% python3 -q
>>> import numpy as np
>>> from numpy import linalg as LA
>>> np.set_printoptions(precision=2, suppress=True, linewidth=120, sign=" ")
>>> mat = np.load("layer0.npy")
>>> mat
array([[ 3.,  1.,  1.],
       [ 1.,  3.,  1.],
       [ 1.,  1.,  3.]])
>>> L = LA.cholesky(mat)
>>> mat / np.sqrt(np.outer(np.diag(mat), np.diag(mat)))
array([[ 1.  ,  0.33,  0.33],
       [ 0.33,  1.  ,  0.33],
       [ 0.33,  0.33,  1.  ]])
>>> np.diag(L) ** 2
array([ 3.  ,  2.67,  2.5 ])
>>> LA.eigvalsh(mat).min() > 0
np.True_
>>> X = np.loadtxt("test1.csv", delimiter=",")
>>> X
array([[ 0.87, -0.5 ,  0.  ],
       [ 0.5 ,  0.87,  0.  ],
       [ 0.  ,  0.  ,  1.  ]])
>>> M2 = X / np.sqrt((X ** 2).mean(axis=1, keepdims=True))
>>> LA.matrix_rank(X - X.mean(axis=1, keepdims=True))
np.int64(2)
>>> LA.matrix_rank(M2) == LA.matrix_rank(X)
np.True_
>>> LA.norm(M2, axis=1)
array([ 1.73,  1.73,  1.73])
>>> W1 = np.array([[2, 2, 2], [1, 2, 1], [3, 2, 2]])
>>> b = np.array([2, 1, 0])
>>> H = np.maximum(X @ W1 + b, 0)
>>> H
array([[ 3.23,  1.73,  1.23],
       [ 3.87,  3.73,  1.87],
       [ 5.  ,  3.  ,  2.  ]])
>>> LA.matrix_rank(H)
np.int64(3)
>>> (H > 0).astype(int)
array([[ 1,  1,  1],
       [ 1,  1,  1],
       [ 1,  1,  1]])
>>> basis = np.array([[2, 0], [-2, 1], [-2, 2]])
>>> W1 @ basis
array([[-4,  6],
       [-4,  4],
       [-2,  6]])
>>> (H @ basis).round(6).argmax(axis=1)
array([ 1,  1,  1])
>>> H @ basis
array([[ 0.54,  4.2 ],
       [-3.46,  7.46],
       [ 0.  ,  7.  ]])
